% ipython --no-banner

In [1]: import numpy as np

In [2]: from numpy import linalg as LA

In [3]: np.set_printoptions(precision=2, suppress=True, linewidth=140, legacy="1.25")

In [4]: tidy = lambda a: np.round(a, 2) + 0

In [5]: feats = np.load("dump.npy")

In [6]: print(feats)
[[ 2  0  0]
 [ 0  0  1]
 [ 0  0 -2]]

In [7]: print(LA.cond(feats) > 100)
True

In [8]: print(tidy(LA.norm(feats, 2) / LA.norm(feats)))
0.75

In [9]: print([round(float(x), 2) for x in LA.svd(feats, compute_uv=False)[:3]])
[2.24, 2.0, 0.0]

In [10]: print(LA.matrix_rank(feats, rtol=0.1))
2

In [11]: print(np.prod(np.diag(feats)), tidy(LA.det(feats)))
0 0.0

In [12]: print(feats @ feats)
[[ 4  0  0]
 [ 0  0 -2]
 [ 0  0  4]]

In [13]: blk = np.stack([feats, -3 * feats, feats[::-1]])

In [14]: print(tidy(LA.det(blk)))
[0. 0. 0.]

In [15]: print((blk @ feats.T).shape)
(3, 3, 3)

In [16]: print(LA.matrix_rank(blk))
[2 2 2]

In [17]: print(blk.shape)
(3, 3, 3)

In [18]: print(np.abs(np.diag(LA.qr(feats)[1])) > 1e-9)
[ True False  True]

In [19]: print(tidy(np.trace(LA.pinv(feats) @ feats)))
2.0

In [20]: print(LA.lstsq(feats[:-1].T, feats[-1])[2])
2

In [21]: E = np.load("x.npy")

In [22]: print(tidy(E))
[[-2.99 -0.14 -0.14]
 [-0.14 -0.03  3.  ]
 [-0.14  3.    0.02]]

In [23]: vec = np.array([0, 2, -2])

In [24]: y = E @ vec

In [25]: print(tidy(y))
[ 0.   -6.04  5.96]

In [26]: print(tidy(LA.solve(E, y)))
[ 0.  2. -2.]

In [27]: print(tidy(LA.solve(E, E[:, 0])))
[1. 0. 0.]

In [28]: print(tidy(LA.solve(E.T, E[2])))
[0. 0. 1.]

In [29]: r0 = np.array([1, 2, 1])

In [30]: other = E + np.outer(r0, np.eye(3)[0])

In [31]: print(tidy(LA.det(other) / LA.det(E)), tidy(1 + LA.solve(E, r0)[0]))
0.62 0.62

In [32]: print(tidy(other))
[[-1.99 -0.14 -0.14]
 [ 1.86 -0.03  3.  ]
 [ 0.86  3.    0.02]]

In [33]: print(LA.matrix_rank(other - E))
1

In [34]: print(LA.matrix_rank(LA.inv(other) - LA.inv(E), tol=1e-8))
1
